$ python3 -q
>>> import numpy as np
>>> np.set_printoptions(precision=1, suppress=True, linewidth=120, legacy="1.25")
>>> rnd = lambda a: np.round(a, 1) + 0
>>> mat = np.array([[-0.7, 1.0, -8.5, -5.0],
...     [3.6, -0.5, -7.4, -8.1],
...     [-5.8, 1.9, 0.2, 4.9],
...     [-0.5, -0.9, 9.1, 7.0],
...     [-4.3, 1.3, 2.6, 5.6],
...     [-0.8, -0.4, 5.7, 4.6],
...     [-3.0, 1.3, -1.7, 1.3],
...     [-5.6, 1.6, 3.4, 7.3],
...     [-4.0, 2.1, -4.3, 0.6],
...     [1.5, 0.0, -4.3, -4.1],
...     [2.7, -1.2, 1.7, -1.3],
...     [-1.2, 0.7, -2.6, -0.6],
...     [-2.7, 1.1, -1.6, 1.4],
...     [7.6, -2.6, 0.1, -6.2],
...     [6.5, -1.8, -5.8, -9.2]])
>>> mat
array([[-0.7,  1. , -8.5, -5. ],
       [ 3.6, -0.5, -7.4, -8.1],
       [-5.8,  1.9,  0.2,  4.9],
       [-0.5, -0.9,  9.1,  7. ],
       [-4.3,  1.3,  2.6,  5.6],
       [-0.8, -0.4,  5.7,  4.6],
       [-3. ,  1.3, -1.7,  1.3],
       [-5.6,  1.6,  3.4,  7.3],
       [-4. ,  2.1, -4.3,  0.6],
       [ 1.5,  0. , -4.3, -4.1],
       [ 2.7, -1.2,  1.7, -1.3],
       [-1.2,  0.7, -2.6, -0.6],
       [-2.7,  1.1, -1.6,  1.4],
       [ 7.6, -2.6,  0.1, -6.2],
       [ 6.5, -1.8, -5.8, -9.2]])
>>> z = mat[:, 2] > np.median(mat[:, 2])
>>> u = mat[z].mean(axis=0) - mat[~z].mean(axis=0)
>>> (((mat - mat.mean(axis=0)) @ u > 0) == z).mean()
0.8
>>> rnd(u)
array([-1. , -0.5,  7.8,  6.1])
>>> left, s, vt = np.linalg.svd(mat)
>>> np.argmax(s[:-1] / (s[1:] + 1e-6)) + 1
2
>>> B = left[:, :2] @ np.diag(s[:2]) @ vt[:2]
>>> rnd(np.linalg.norm(mat - B, 2)), rnd(s[2])
(0.5, 0.5)
>>> rnd(np.abs(mat - B).max())
0.2
>>> P = mat @ np.linalg.solve(mat.T @ mat, mat.T)
>>> rnd(np.linalg.eigvalsh(P))
array([0., 0., 0., 0., 0., 0., 0., 0., 0., 0., 0., 1., 1., 1., 1.])
>>> rnd(np.diag(P))
array([0.5, 0.2, 0.3, 0.6, 0.2, 0.1, 0.1, 0.2, 0.5, 0.1, 0.1, 0.1, 0.1, 0.4, 0.4])
>>> rnd(P @ mat[:, 2])
array([-8.5, -7.4,  0.2,  9.1,  2.6,  5.7, -1.7,  3.4, -4.3, -4.3,  1.7, -2.6, -1.6,  0.1, -5.8])
>>> np.allclose(P @ P, P)
True
>>> rnd(np.trace(P))
4.0
>>> dist = np.linalg.norm(mat[:, None] - mat[None], axis=-1)
>>> rnd(dist[:5, :5])
array([[ 0. ,  5.6, 14.2, 21.4, 15.8],
       [ 5.6,  0. , 17.9, 22.7, 18.8],
       [14.2, 17.9,  0. , 10.9,  3. ],
       [21.4, 22.7, 10.9,  0. ,  8. ],
       [15.8, 18.8,  3. ,  8. ,  0. ]])
>>> rnd(dist[3])
array([21.4, 22.7, 10.9,  0. ,  8. ,  4.2, 12.7,  8.1, 15.5, 17.5, 11.6, 14.1, 12.4, 18. , 23.1])
>>> rnd(np.linalg.norm(mat - mat.mean(axis=0), axis=1))
array([ 9.1, 11.1,  7.6, 12.3,  7.8,  8.1,  3.2, 10.1,  5.3,  5.6,  4.5,  2. ,  2.9, 10.5, 12.6])
>>> dist[3].round(6).argsort(kind="stable")[:4]
array([3, 5, 4, 7])
>>> np.unravel_index(dist.round(6).argmax(), dist.shape)
(3, 14)
>>> G = np.cov(mat, rowvar=False)
>>> rnd(np.polyfit(mat[:, 0], mat[:, 1], 1))
array([-0.3,  0.1])
>>> rnd(G)
array([[ 17. ,  -5.5,  -5.4, -18.1],
       [ -5.5,   2. ,  -0.7,   4.1],
       [ -5.4,  -0.7,  23.9,  21. ],
       [-18.1,   4.1,  21. ,  29.7]])
>>> np.argsort(-mat.std(axis=0).round(6), kind="stable")
array([3, 2, 0, 1])
>>> F = np.load("data.npy")
>>> F
array([[ -3. ,   8.7],
       [  4.2, -17.8],
       [  0. ,   0.7]])
>>> t3 = np.stack([F, -1 * F, F[::-1]])
>>> t3.shape
(3, 3, 2)
>>> t3.sum(axis=0)
array([[  0. ,   0.7],
       [  4.2, -17.8],
       [ -3. ,   8.7]])
>>> np.linalg.cond(F) > 100
False
>>> [round(float(x), 1) for x in np.linalg.svd(F, compute_uv=False)[:3]]
[20.5, 0.8]
>>> np.linalg.matrix_rank(F, rtol=0.1)
1
>>> np.argsort(-np.linalg.norm(F, axis=0).round(6), kind="stable")[:3]
array([1, 0])
>>> x = np.array([-2, 2])
>>> target = F @ x
>>> rnd(np.linalg.lstsq(F, target)[0])
array([-2.,  2.])
>>> rnd(np.linalg.pinv(F) @ F)
array([[1., 0.],
       [0., 1.]])
>>> rnd(np.linalg.solve(F.T @ F, F.T @ target))
array([-2.,  2.])
>>> rng = np.random.default_rng(22)
>>> target = target + 0.3 * rng.normal(size=3)
>>> rnd(target)
array([ 23. , -44.4,   1. ])
>>> c, *_ = np.linalg.lstsq(F, target)
>>> c.round()
array([-1.,  2.])
>>> rnd(np.linalg.norm(target - F @ c))
0.5
>>> rnd(c)
array([-1.5,  2.1])
>>> rnd(F.T @ (target - F @ c))
array([0., 0.])
>>> B = np.array([[-3, -3], [1, 0]])
>>> rnd(B.T @ F.T)
array([[ 17.7, -30.4,   0.7],
       [  9. , -12.6,   0. ]])
>>> np.linalg.matrix_rank(np.vstack([F, B.T]))
2
>>> np.linalg.matrix_rank(F @ B)
2
>>> rnd(np.einsum("ij->j", F))
array([ 1.2, -8.4])
>>> rnd(np.einsum("ik,kj->ij", F, B))
array([[ 17.7,   9. ],
       [-30.4, -12.6],
       [  0.7,   0. ]])
>>> rnd(np.einsum("ij,ij->i", F, F))
array([ 84.7, 334.5,   0.5])
>>> B = F / np.sqrt((F ** 2).mean(axis=1, keepdims=True))
>>> rnd(B[1])
array([ 0.3, -1.4])
>>> rnd(F - F.mean(axis=1, keepdims=True))
array([[ -5.8,   5.8],
       [ 11. , -11. ],
       [ -0.4,   0.4]])
>>> M = np.array([[11, 9, -2, -6], [6, 6, 2, -5], [9, 9, 7, -1], [-6, -4, -2, 12]])
>>> z = rng.permutation(4)
>>> z
array([1, 3, 0, 2])
>>> B = M[z][:, z]
>>> B
array([[ 6, -5,  6,  2],
       [-4, 12, -6, -2],
       [ 9, -6, 11, -2],
       [ 9, -1,  9,  7]])
>>> rnd(np.sort(np.abs(np.linalg.eigvals(B))))
array([ 0.9,  6.9,  6.9, 22.6])
>>> W0 = np.load("run9.npy")
>>> W0
array([[0, 0, 0, 1],
       [0, 1, 0, 0],
       [1, 0, 0, 0],
       [0, 0, 1, 0]])
>>> P = np.triu(np.array([[5, 3, 0, 3], [1, 5, 5, 0], [0, 0, 1, 0], [5, 3, 5, 2]]), 1) + np.eye(4)
>>> B = P @ W0 @ np.linalg.inv(P)
>>> P @ W0 - W0 @ P
array([[ 0.,  3.,  3.,  0.],
       [ 5.,  0., -5.,  0.],
       [ 0., -3.,  0., -3.],
       [ 0.,  0.,  0.,  0.]])
>>> np.trace(B), np.trace(W0)
(1.0, 1)
>>> rnd(np.linalg.det(B))
1.0
>>> (W0 - W0.T) / 2
array([[ 0. ,  0. , -0.5,  0.5],
       [ 0. ,  0. ,  0. ,  0. ],
       [ 0.5,  0. ,  0. , -0.5],
       [-0.5,  0. ,  0.5,  0. ]])
>>> rnd(np.abs(np.linalg.eigvals(W0)).max())
1.0
>>> rnd(np.sort(np.abs(np.linalg.eigvals(W0))))
array([1., 1., 1., 1.])
>>> np.allclose(W0, W0.T)
False
>>> K = np.load("arr.npy")
>>> K
array([[-3. , -2.6,  0.5,  0.7],
       [-0.1,  0.1, -1.4, -1. ],
       [ 1. ,  0.4, -0.5, -0.4],
       [-3.3, -2.5,  2.1,  3.1],
       [-3.1, -2.4,  0. ,  0.1],
       [ 3.3,  1.9, -0.4, -1. ],
       [-2. , -0.6, -0.5, -1. ],
       [ 4.2,  2.4, -0.9, -0.2],
       [-0.2, -0.4,  0.8,  1.8],
       [ 0.7,  0.7, -0.1,  0.2],
       [-5. , -2.6,  0.8, -0.1],
       [-3.3, -2.3,  0.8,  0.2],
       [-0.2, -0.1, -0.5, -0.3]])
>>> z = K[:, 0] > np.median(K[:, 0])
>>> u = K[z].mean(axis=0) - K[~z].mean(axis=0)
>>> np.argsort(-np.abs(u).round(6), kind="stable")
array([0, 1, 2, 3])
>>> ((K - K.mean(axis=0)) @ u > 0).astype(int)
array([0, 1, 1, 0, 0, 1, 0, 1, 1, 1, 0, 0, 1])
>>> u, r1 = K[8], K[7]
>>> rnd(u @ u)
4.1
>>> rnd(u @ r1)
-2.9
>>> pr = (u @ r1) / (u @ u) * u
>>> np.linalg.matrix_rank(np.outer(u, r1))
1
>>> rnd(pr)
array([ 0.1,  0.3, -0.6, -1.3])
>>> dist = np.linalg.norm(K[:, None] - K[None], axis=-1)
>>> (dist + 1e9 * np.eye(13)).round(6).argmin(axis=1)
array([11, 12,  9,  0,  0,  7, 12,  5,  9,  2, 11,  0,  1])
>>> dist[4].round(6).argsort(kind="stable")[:4]
array([ 4,  0, 11, 10])
>>> dist.mean(axis=1).argmax()
7
>>> np.linalg.matrix_rank(dist ** 2)
6
>>> np.unravel_index(dist.round(6).argmax(), dist.shape)
(7, 10)
>>> data = np.load("case12.npy")
>>> data
array([[ 4,  4,  4,  4,  4],
       [ 4,  8,  8,  8,  8],
       [ 4,  8, 12, 12, 12],
       [ 4,  8, 12, 16, 16],
       [ 4,  8, 12, 16, 20]])
>>> Lm = np.linalg.cholesky(data)
>>> np.prod(np.diag(Lm)) ** 2, rnd(np.linalg.det(data))
(1024.0, 1024.0)
>>> Lm
array([[2., 0., 0., 0., 0.],
       [2., 2., 0., 0., 0.],
       [2., 2., 2., 0., 0.],
       [2., 2., 2., 2., 0.],
       [2., 2., 2., 2., 2.]])
>>> np.linalg.eigvalsh(data).min() > 0
True
>>> np.diag(Lm) ** 2
array([4., 4., 4., 4., 4.])
>>> rnd(data / np.sqrt(np.outer(np.diag(data), np.diag(data))))
array([[1. , 0.7, 0.6, 0.5, 0.4],
       [0.7, 1. , 0.8, 0.7, 0.6],
       [0.6, 0.8, 1. , 0.9, 0.8],
       [0.5, 0.7, 0.9, 1. , 0.9],
       [0.4, 0.6, 0.8, 0.9, 1. ]])
>>> z = rng.permutation(5)
>>> z
array([0, 4, 3, 2, 1])
>>> B = data[z][:, z]
>>> np.trace(B)
60
>>> rnd(np.sort(np.abs(np.linalg.eigvals(B))))
array([ 1.1,  1.4,  2.3,  5.8, 49.4])
>>> np.allclose(B, data)
False
>>> np.diag(B)
array([ 4, 20, 16, 12,  8])
>>> rnd(np.linalg.det(B)), rnd(np.linalg.det(data[z]))
(1024.0, 1024.0)
>>> B = M / np.sqrt((M ** 2).mean(axis=1, keepdims=True))
>>> rnd(np.linalg.norm(B, axis=1))
array([2., 2., 2., 2.])
>>> rnd(B[2])
array([ 1.2,  1.2,  1. , -0.1])
>>> rnd(M - M.mean(axis=1, keepdims=True))
array([[ 8. ,  6. , -5. , -9. ],
       [ 3.8,  3.8, -0.2, -7.2],
       [ 3. ,  3. ,  1. , -7. ],
       [-6. , -4. , -2. , 12. ]])
>>> np.linalg.matrix_rank(B) == np.linalg.matrix_rank(M)
True
>>> E = np.load("test2.npy")
>>> E
array([[ 0,  0,  0,  0],
       [ 4,  1,  4,  3],
       [ 4,  4,  4,  1],
       [ 0,  0,  0,  0],
       [ 0,  0,  0,  0],
       [ 0,  0,  0,  0],
       [ 4,  4,  4,  1],
       [ 5,  8,  7,  2],
       [ 0,  0,  0,  0],
       [ 7, 10, 12,  6]])
>>> Xs = E - E.mean(axis=0)
>>> evecs = np.linalg.svd(Xs)[2][:3]
>>> B = Xs - Xs @ evecs.T @ evecs
>>> rnd((Xs @ evecs.T).std(axis=0))
array([5.9, 1.1, 0.7])
>>> rnd(np.diag(evecs.T @ evecs))
array([1. , 0.9, 0.5, 0.7])
>>> rnd(B.std(axis=0))
array([0., 0., 0., 0.])
>>> left, s, vt = np.linalg.svd(E)
>>> np.argmax(s[:-1] / (s[1:] + 1e-6)) + 1
3
>>> rnd(s)
array([24.3,  3.6,  2.5,  0.1])
>>> B = left[:, :3] @ np.diag(s[:3]) @ vt[:3]
>>> np.linalg.matrix_rank(E, rtol=0.05)
3
>>> np.linalg.matrix_rank(B)
3
>>> rnd(np.abs(E - B).max())
0.0
>>> rnd(B)
array([[ 0.,  0.,  0.,  0.],
       [ 4.,  1.,  4.,  3.],
       [ 4.,  4.,  4.,  1.],
       [ 0.,  0.,  0.,  0.],
       [ 0.,  0.,  0.,  0.],
       [ 0.,  0.,  0.,  0.],
       [ 4.,  4.,  4.,  1.],
       [ 5.,  8.,  7.,  2.],
       [ 0.,  0.,  0.,  0.],
       [ 7., 10., 12.,  6.]])
>>> B = np.linalg.inv(W0)
>>> rnd(np.linalg.det(W0) * np.linalg.det(B))
1.0
>>> rnd(np.linalg.cond(W0))
1.0
>>> W0 @ B
array([[1., 0., 0., 0.],
       [0., 1., 0., 0.],
       [0., 0., 1., 0.],
       [0., 0., 0., 1.]])
>>> rnd(np.linalg.inv(B))
array([[0., 0., 0., 1.],
       [0., 1., 0., 0.],
       [1., 0., 0., 0.],
       [0., 0., 1., 0.]])
>>> B
array([[0., 0., 1., 0.],
       [0., 1., 0., 0.],
       [0., 0., 0., 1.],
       [1., 0., 0., 0.]])
>>> (np.abs(B) > 1e-9).astype(int)
array([[0, 0, 1, 0],
       [0, 1, 0, 0],
       [0, 0, 0, 1],
       [1, 0, 0, 0]])
>>> G = np.cov(E, rowvar=False)
>>> rnd(np.corrcoef(E.T))
array([[1. , 0.9, 1. , 0.9],
       [0.9, 1. , 1. , 0.8],
       [1. , 1. , 1. , 0.9],
       [0.9, 0.8, 0.9, 1. ]])
>>> G.shape
(4, 4)
>>> rnd(G)
array([[ 7.2,  9. , 10.3,  4.5],
       [ 9. , 13.8, 14.3,  5.8],
       [10.3, 14.3, 16.1,  7.3],
       [ 4.5,  5.8,  7.3,  3.8]])
>>> rnd(np.polyfit(E[:, 0], E[:, 1], 1))
array([ 1.3, -0.3])
>>> np.argwhere(np.triu(np.abs(np.corrcoef(E.T)) > 0.8, 1))
array([[0, 1],
       [0, 2],
       [0, 3],
       [1, 2],
       [2, 3]])
>>> rnd(np.linalg.eigvalsh(G)[::-1])
array([38.8,  1.4,  0.6,  0. ])
>>> np.argsort(-E.std(axis=0).round(6), kind="stable")
array([2, 1, 0, 3])
>>> A = np.load("a.npy")
>>> A
array([[ 0,  0,  0,  0],
       [-7,  7, 21, 14]])
>>> # null space of dimension 3
>>> rnd(np.trace(np.linalg.pinv(A) @ A))
1.0
>>> np.abs(np.diag(np.linalg.qr(A)[1])) > 1e-9
array([ True, False])
>>> rnd(A @ np.linalg.pinv(A) @ A)
array([[ 0.,  0.,  0.,  0.],
       [-7.,  7., 21., 14.]])
